% python3 -q
>>> import numpy as np
>>> np.set_printoptions(precision=3, suppress=True, linewidth=200)
>>> F = np.load("run8.npy")
>>> print(F)
[[-0.707  0.     0.     0.     0.     0.     0.     0.     0.     0.707  0.     0.   ]
 [ 0.     1.     0.     0.     0.     0.     0.     0.     0.     0.     0.     0.   ]
 [ 0.     0.     1.     0.     0.     0.     0.     0.     0.     0.     0.     0.   ]
 [ 0.     0.     0.     1.     0.     0.     0.     0.     0.     0.     0.     0.   ]
 [ 0.     0.     0.     0.     1.     0.     0.     0.     0.     0.     0.     0.   ]
 [ 0.     0.     0.     0.     0.     1.     0.     0.     0.     0.     0.     0.   ]
 [ 0.     0.     0.     0.     0.     0.     1.     0.     0.     0.     0.     0.   ]
 [ 0.     0.     0.     0.     0.     0.     0.     1.     0.     0.     0.     0.   ]
 [ 0.     0.     0.     0.     0.     0.     0.     0.     1.     0.     0.     0.   ]
 [-0.707  0.     0.     0.     0.     0.     0.     0.     0.    -0.707  0.     0.   ]
 [ 0.     0.     0.     0.     0.     0.     0.     0.     0.     0.     1.     0.   ]
 [ 0.     0.     0.     0.     0.     0.     0.     0.     0.     0.     0.     1.   ]]
>>> print(np.allclose(F, F.T))
False
>>> print(np.linalg.matrix_power(F, 3))
[[ 0.707  0.     0.     0.     0.     0.     0.     0.     0.     0.707  0.     0.   ]
 [ 0.     1.     0.     0.     0.     0.     0.     0.     0.     0.     0.     0.   ]
 [ 0.     0.     1.     0.     0.     0.     0.     0.     0.     0.     0.     0.   ]
 [ 0.     0.     0.     1.     0.     0.     0.     0.     0.     0.     0.     0.   ]
 [ 0.     0.     0.     0.     1.     0.     0.     0.     0.     0.     0.     0.   ]
 [ 0.     0.     0.     0.     0.     1.     0.     0.     0.     0.     0.     0.   ]
 [ 0.     0.     0.     0.     0.     0.     1.     0.     0.     0.     0.     0.   ]
 [ 0.     0.     0.     0.     0.     0.     0.     1.     0.     0.     0.     0.   ]
 [ 0.     0.     0.     0.     0.     0.     0.     0.     1.     0.     0.     0.   ]
 [-0.707  0.     0.     0.     0.     0.     0.     0.     0.     0.707  0.     0.   ]
 [ 0.     0.     0.     0.     0.     0.     0.     0.     0.     0.     1.     0.   ]
 [ 0.     0.     0.     0.     0.     0.     0.     0.     0.     0.     0.     1.   ]]
>>> print((F - F.T) / 2)
[[ 0.     0.     0.     0.     0.     0.     0.     0.     0.     0.707  0.     0.   ]
 [ 0.     0.     0.     0.     0.     0.     0.     0.     0.     0.     0.     0.   ]
 [ 0.     0.     0.     0.     0.     0.     0.     0.     0.     0.     0.     0.   ]
 [ 0.     0.     0.     0.     0.     0.     0.     0.     0.     0.     0.     0.   ]
 [ 0.     0.     0.     0.     0.     0.     0.     0.     0.     0.     0.     0.   ]
 [ 0.     0.     0.     0.     0.     0.     0.     0.     0.     0.     0.     0.   ]
 [ 0.     0.     0.     0.     0.     0.     0.     0.     0.     0.     0.     0.   ]
 [ 0.     0.     0.     0.     0.     0.     0.     0.     0.     0.     0.     0.   ]
 [ 0.     0.     0.     0.     0.     0.     0.     0.     0.     0.     0.     0.   ]
 [-0.707  0.     0.     0.     0.     0.     0.     0.     0.     0.     0.     0.   ]
 [ 0.     0.     0.     0.     0.     0.     0.     0.     0.     0.     0.     0.   ]
 [ 0.     0.     0.     0.     0.     0.     0.     0.     0.     0.     0.     0.   ]]
>>> print(np.allclose(F @ F.T, F.T @ F))
True
>>> print(np.sort(np.abs(np.linalg.eigvals(F))))
[1. 1. 1. 1. 1. 1. 1. 1. 1. 1. 1. 1.]
>>> np.linalg.determinant(F)
Traceback (most recent call last):
  File "<python-input-9>", line 1, in <module>
    np.linalg.determinant(F)
    ^^^^^^^^^^^^^^^^^^^^^
AttributeError: module 'numpy.linalg' has no attribute 'determinant'
>>> vec = np.array([1, -1, 2, 2, 1, -2, -1, 2, 2, 0, 2, 0])
>>> print([p for p in range(1, 25) if np.allclose(np.linalg.matrix_power(F, p), np.eye(12))])
[8, 16, 24]
>>> print(np.sort(np.abs(np.degrees(np.angle(np.linalg.eigvals(F))))))
[  0.   0.   0.   0.   0.   0.   0.   0.   0.   0. 135. 135.]
>>> U, sig, Vt = np.linalg.svd(F, full_matrices=False)
>>> print(sig / sig[0])
[1. 1. 1. 1. 1. 1. 1. 1. 1. 1. 1. 1.]
>>> print(np.round(np.sqrt((sig ** 2).sum()), 3), round(np.linalg.norm(F), 3))
3.464 3.464
>>> print(np.round(U.T @ U, 3) + 0)
[[1. 0. 0. 0. 0. 0. 0. 0. 0. 0. 0. 0.]
 [0. 1. 0. 0. 0. 0. 0. 0. 0. 0. 0. 0.]
 [0. 0. 1. 0. 0. 0. 0. 0. 0. 0. 0. 0.]
 [0. 0. 0. 1. 0. 0. 0. 0. 0. 0. 0. 0.]
 [0. 0. 0. 0. 1. 0. 0. 0. 0. 0. 0. 0.]
 [0. 0. 0. 0. 0. 1. 0. 0. 0. 0. 0. 0.]
 [0. 0. 0. 0. 0. 0. 1. 0. 0. 0. 0. 0.]
 [0. 0. 0. 0. 0. 0. 0. 1. 0. 0. 0. 0.]
 [0. 0. 0. 0. 0. 0. 0. 0. 1. 0. 0. 0.]
 [0. 0. 0. 0. 0. 0. 0. 0. 0. 1. 0. 0.]
 [0. 0. 0. 0. 0. 0. 0. 0. 0. 0. 1. 0.]
 [0. 0. 0. 0. 0. 0. 0. 0. 0. 0. 0. 1.]]
>>> print(np.allclose(U * sig @ Vt, F))
True
>>> print((sig > 1e-8).sum())
12
>>> feats = np.load("m.npy")
>>> print(feats)
[[-2  1 -1  1 -2  0]
 [ 0 -2  1 -1  1 -2]
 [-2  0 -2  1 -1  1]
 [ 1 -2  0 -2  1 -1]
 [-1  1 -2  0 -2  1]
 [ 1 -1  1 -2  0 -2]]
>>> U, sig, Vt = np.linalg.svd(feats)
>>> vecs = Vt[:(sig > 1e-8).sum()]
>>> rng = np.random.default_rng(243)
>>> vec = feats[3] + 4 * feats[4] + rng.integers(2) * np.eye(6)[2]
>>> print(vec)
[-3.  2. -7. -2. -7.  3.]
>>> print(vecs.T @ vecs)
[[ 0.667  0.167  0.167 -0.333  0.167  0.167]
 [ 0.167  0.667  0.167  0.167 -0.333  0.167]
 [ 0.167  0.167  0.667  0.167  0.167 -0.333]
 [-0.333  0.167  0.167  0.667  0.167  0.167]
 [ 0.167 -0.333  0.167  0.167  0.667  0.167]
 [ 0.167  0.167 -0.333  0.167  0.167  0.667]]
>>> print(round(float(np.linalg.norm(vec - vecs.T @ vecs @ vec)), 3))
0.577
>>> print(np.diag(vecs.T @ vecs))
[0.667 0.667 0.667 0.667 0.667 0.667]
>>> print(np.linalg.matrix_rank(np.vstack([feats, vec])))
5
>>> arr = np.loadtxt("w.csv", delimiter=",")
>>> print(arr)
[[-4.  0.  0.  0.  0.  0.  0.  0.  0.  0.]
 [-8.  7.  0.  0.  0.  0.  0.  0.  0.  0.]
 [ 3.  5.  3.  0.  0.  0.  0.  0.  0.  0.]
 [ 0. -2.  6. -6.  0.  0.  0.  0.  0.  0.]
 [ 0.  7.  0. -5.  9.  0.  0.  0.  0.  0.]
 [ 2.  8.  0. -8.  6.  1.  0.  0.  0.  0.]
 [-1.  4.  7. -1. -8. -8. -6.  0.  0.  0.]
 [ 2. -1. -2.  2.  2.  8. -8. -8.  0.  0.]
 [ 0. -9.  2. -3. -8.  0. -5.  4. -9.  0.]
 [-3.  9.  4. -9. -8.  7.  6.  1.  3. -4.]]
>>> r0, r1 = arr[2], arr[6]
>>> print(r0 @ r0)
43.0
>>> print(r0 @ r1)
38.0
>>> pr = (r0 @ r1) / (r0 @ r0) * r0
>>> print(r1 - pr)
[-3.651 -0.419  4.349 -1.    -8.    -8.    -6.     0.     0.     0.   ]
>>> print((r1 - pr) @ r0)
0.0
>>> A = np.loadtxt("layer8.csv", delimiter=",")
>>> print(A)
[[1.    0.7   0.49  0.343 0.24 ]
 [0.7   1.    0.7   0.49  0.343]
 [0.49  0.7   1.    0.7   0.49 ]
 [0.343 0.49  0.7   1.    0.7  ]
 [0.24  0.343 0.49  0.7   1.   ]]
>>> print(np.linalg.matrix_rank(arr, rtol=0.1))
8
>>> print([round(float(x), 3) for x in np.linalg.svd(arr, compute_uv=False)[:3]])
[23.756, 20.574, 14.145]
>>> print(np.linalg.cond(arr) > 100)
True
>>> print(np.argsort(-np.linalg.norm(arr, axis=0).round(6), kind="stable")[:3])
[1 4 3]
>>> vec = np.array([-5, 4, 5, 0, -1])
>>> y = A @ vec
>>> print(y)
[0.01  3.657 4.86  3.045 1.622]
>>> print(np.round(np.linalg.solve(A.T, A[2]), 3) + 0)
[0. 0. 1. 0. 0.]
>>> print(np.round(np.linalg.solve(A, y), 3) + 0)
[-5.  4.  5.  0. -1.]
>>> print(np.round(np.linalg.solve(A, 5 * y), 3) + 0)
[-25.  20.  25.   0.  -5.]
>>> ev, vecs = np.linalg.eig(A)
>>> print(np.sort(np.linalg.eigvals(A @ A)))
[0.037 0.066 0.188 1.027 9.628]
>>> print(np.sort(np.linalg.eigvals(np.linalg.inv(A))))
[0.322 0.987 2.305 3.895 5.178]
>>> proj = np.triu(np.array([[3, 2, 1, 0, 3],
...     [3, 0, 2, 0, 0],
...     [3, 1, 1, 1, 0],
...     [2, 2, 2, 1, 3],
...     [2, 0, 3, 3, 0]]), 1) + np.eye(5)
>>> other = proj @ A @ np.linalg.inv(proj)
>>> print(np.round(np.linalg.det(other), 3))
0.068
>>> print(np.poly(other))
[ 1.    -5.     7.027 -3.808  0.858 -0.068]
>>> ang = np.radians(90)
>>> R = np.eye(5)
>>> R[1, 1] = R[0, 0] = np.cos(ang)
>>> R[1, 0], R[0, 1] = -np.sin(ang), np.sin(ang)
>>> print(R.round(3) + 0)
[[ 0.  1.  0.  0.  0.]
 [-1.  0.  0.  0.  0.]
 [ 0.  0.  1.  0.  0.]
 [ 0.  0.  0.  1.  0.]
 [ 0.  0.  0.  0.  1.]]
>>> other = A @ R.T
>>> print(np.linalg.svd(A, compute_uv=False), np.linalg.svd(other, compute_uv=False))
[3.103 1.013 0.434 0.257 0.193] [3.103 1.013 0.434 0.257 0.193]
>>> m1 = np.loadtxt("mat.csv", delimiter=",")
>>> print(m1)
[[6. 1. 1. 1.]
 [1. 6. 1. 1.]
 [1. 1. 6. 1.]
 [1. 1. 1. 6.]]
>>> print(feats @ np.ones(6))
[-3. -3. -3. -3. -3. -3.]
>>> ev, vecs = np.linalg.eigvalsh(m1)
Traceback (most recent call last):
  File "<python-input-67>", line 1, in <module>
    ev, vecs = np.linalg.eigvalsh(m1)
    ^^^^^^^^
ValueError: too many values to unpack (expected 2)
>>> ev, vecs = np.linalg.eigh(m1)
>>> print(np.linalg.eigvalsh(m1 @ m1))
[25. 25. 25. 81.]
>>> print(vecs @ np.diag(ev) @ vecs.T)
[[6. 1. 1. 1.]
 [1. 6. 1. 1.]
 [1. 1. 6. 1.]
 [1. 1. 1. 6.]]
>>> print(np.unique(ev.round(6) + 0, return_counts=True)[1])
[3 1]
>>> print(np.abs(vecs[:, -1]).round(6).argmax())
0
>>> print(np.round(vecs.T @ m1 @ vecs, 3) + 0)
[[5. 0. 0. 0.]
 [0. 5. 0. 0.]
 [0. 0. 5. 0.]
 [0. 0. 0. 9.]]
>>> vec = np.array([0, -1, -1, -1])
>>> h1 = np.maximum(m1 @ vec, 0)
>>> print(m1.T @ h1)
[0. 0. 0. 0.]
>>> print(h1)
[0. 0. 0. 0.]
>>> print(np.tanh(m1 @ vec))
[-0.995 -1.    -1.    -1.   ]
>>> M = np.load("data.npy")
>>> print(M)
[[-4 -2 -4 -2]
 [ 2  0  2  0]
 [-6 -3  2  1]
 [ 3  0 -1  0]]
>>> O = M.astype(float).copy()
>>> for j in range(4):
...     O[:, j] -= O[:, :j] @ (O[:, :j].T @ O[:, j])
...     O[:, j] /= np.linalg.norm(O[:, j])
... 
>>> print(np.round(O.T @ O, 3) + 0)
[[1. 0. 0. 0.]
 [0. 1. 0. 0.]
 [0. 0. 1. 0.]
 [0. 0. 0. 1.]]
>>> print(np.round(O.T @ M, 3) + 0)
[[8.062 3.225 0.62  0.248]
 [0.    1.612 0.    0.124]
 [0.    0.    4.961 1.985]
 [0.    0.    0.    0.992]]
>>> print(O)
[[-0.496 -0.248 -0.744 -0.372]
 [ 0.248 -0.496  0.372 -0.744]
 [-0.744 -0.372  0.496  0.248]
 [ 0.372 -0.744 -0.248  0.496]]
>>> print(np.linalg.norm(M, axis=1).argmax())
2
>>> print(round(np.linalg.norm(M, "nuc"), 3))
16.492
>>> print(round(np.linalg.norm(M) ** 2 / np.linalg.norm(M, 2) ** 2, 3))
1.412
>>> print(np.round(np.linalg.norm(M, 2), 3))
8.746
>>> print(round(np.linalg.norm(M, 1), 3), np.round(np.linalg.norm(M, np.inf), 3))
15.0 12.0
>>> print(round(np.linalg.norm(M[2] - M[0]), 3))
7.071
>>> X = np.loadtxt("test4.csv", delimiter=",")
>>> print(X)
[[-0.085  0.508 -0.702  0.416 -0.21  -0.015 -0.139 -0.072]
 [-0.541  0.117 -0.157 -0.375  0.373  0.182  0.147 -0.578]
 [ 0.028 -0.385 -0.06  -0.084 -0.399  0.394 -0.645 -0.331]
 [-0.256  0.342  0.474 -0.023 -0.628 -0.325  0.083 -0.292]
 [-0.199 -0.619 -0.368  0.074 -0.361 -0.17   0.525 -0.041]
 [-0.626 -0.213  0.047  0.19   0.201 -0.436 -0.464  0.281]
 [-0.427  0.063  0.237  0.329 -0.113  0.696  0.204  0.333]
 [-0.142  0.173 -0.247 -0.727 -0.283  0.046 -0.058  0.524]]
>>> t3 = np.stack([X, 3 * X, X[::-1]])
>>> print(np.linalg.norm(t3, axis=(1, 2)))
[2.828 8.485 2.828]
>>> print(np.linalg.matrix_rank(t3.reshape(3, -1)))
2
>>> print(t3.shape)
(3, 8, 8)
>>> print(np.round(X @ X.T, 3) + 0)
[[1. 0. 0. 0. 0. 0. 0. 0.]
 [0. 1. 0. 0. 0. 0. 0. 0.]
 [0. 0. 1. 0. 0. 0. 0. 0.]
 [0. 0. 0. 1. 0. 0. 0. 0.]
 [0. 0. 0. 0. 1. 0. 0. 0.]
 [0. 0. 0. 0. 0. 1. 0. 0.]
 [0. 0. 0. 0. 0. 0. 1. 0.]
 [0. 0. 0. 0. 0. 0. 0. 1.]]
>>> print(np.linalg.svd(X, compute_uv=False))
[1. 1. 1. 1. 1. 1. 1. 1.]
>>> print(round(float(X[:, 5] @ X[:, 1]), 3))
0.0
>>> print(np.round(X.T @ X, 3) + 0)
[[1. 0. 0. 0. 0. 0. 0. 0.]
 [0. 1. 0. 0. 0. 0. 0. 0.]
 [0. 0. 1. 0. 0. 0. 0. 0.]
 [0. 0. 0. 1. 0. 0. 0. 0.]
 [0. 0. 0. 0. 1. 0. 0. 0.]
 [0. 0. 0. 0. 0. 1. 0. 0.]
 [0. 0. 0. 0. 0. 0. 1. 0.]
 [0. 0. 0. 0. 0. 0. 0. 1.]]
>>> print(np.linalg.norm(X, axis=0))
[1. 1. 1. 1. 1. 1. 1. 1.]
>>> print(np.linalg.pinv(X))
[[-0.085 -0.541  0.028 -0.256 -0.199 -0.626 -0.427 -0.142]
 [ 0.508  0.117 -0.385  0.342 -0.619 -0.213  0.063  0.173]
 [-0.702 -0.157 -0.06   0.474 -0.368  0.047  0.237 -0.247]
 [ 0.416 -0.375 -0.084 -0.023  0.074  0.19   0.329 -0.727]
 [-0.21   0.373 -0.399 -0.628 -0.361  0.201 -0.113 -0.283]
 [-0.015  0.182  0.394 -0.325 -0.17  -0.436  0.696  0.046]
 [-0.139  0.147 -0.645  0.083  0.525 -0.464  0.204 -0.058]
 [-0.072 -0.578 -0.331 -0.292 -0.041  0.281  0.333  0.524]]
>>> def softmax(z):
...     e = np.exp(z - z.max(axis=-1, keepdims=True))
...     return e / e.sum(axis=-1, keepdims=True)
... 
>>> print(softmax(X[1]))
[0.076 0.148 0.112 0.09  0.191 0.157 0.152 0.074]
>>> print(np.round(softmax(10 * X[1]), 3) + 0)
[0.    0.058 0.004 0.    0.749 0.111 0.078 0.   ]
>>> print(softmax(X).sum(axis=1))
[1. 1. 1. 1. 1. 1. 1. 1.]
>>> scores = X @ X.T / np.sqrt(8)
>>> print(softmax(scores + np.triu(np.full(scores.shape, -np.inf), 1)))
[[1.    0.    0.    0.    0.    0.    0.    0.   ]
 [0.413 0.587 0.    0.    0.    0.    0.    0.   ]
 [0.292 0.292 0.416 0.    0.    0.    0.    0.   ]
 [0.226 0.226 0.226 0.322 0.    0.    0.    0.   ]
 [0.184 0.184 0.184 0.184 0.263 0.    0.    0.   ]
 [0.156 0.156 0.156 0.156 0.156 0.222 0.    0.   ]
 [0.135 0.135 0.135 0.135 0.135 0.135 0.192 0.   ]
 [0.119 0.119 0.119 0.119 0.119 0.119 0.119 0.169]]
>>> print(softmax(scores).round(6).argmax(axis=1))
[0 1 2 3 4 5 6 7]
>>> print(softmax(scores))
[[0.169 0.119 0.119 0.119 0.119 0.119 0.119 0.119]
 [0.119 0.169 0.119 0.119 0.119 0.119 0.119 0.119]
 [0.119 0.119 0.169 0.119 0.119 0.119 0.119 0.119]
 [0.119 0.119 0.119 0.169 0.119 0.119 0.119 0.119]
 [0.119 0.119 0.119 0.119 0.169 0.119 0.119 0.119]
 [0.119 0.119 0.119 0.119 0.119 0.169 0.119 0.119]
 [0.119 0.119 0.119 0.119 0.119 0.119 0.169 0.119]
 [0.119 0.119 0.119 0.119 0.119 0.119 0.119 0.169]]
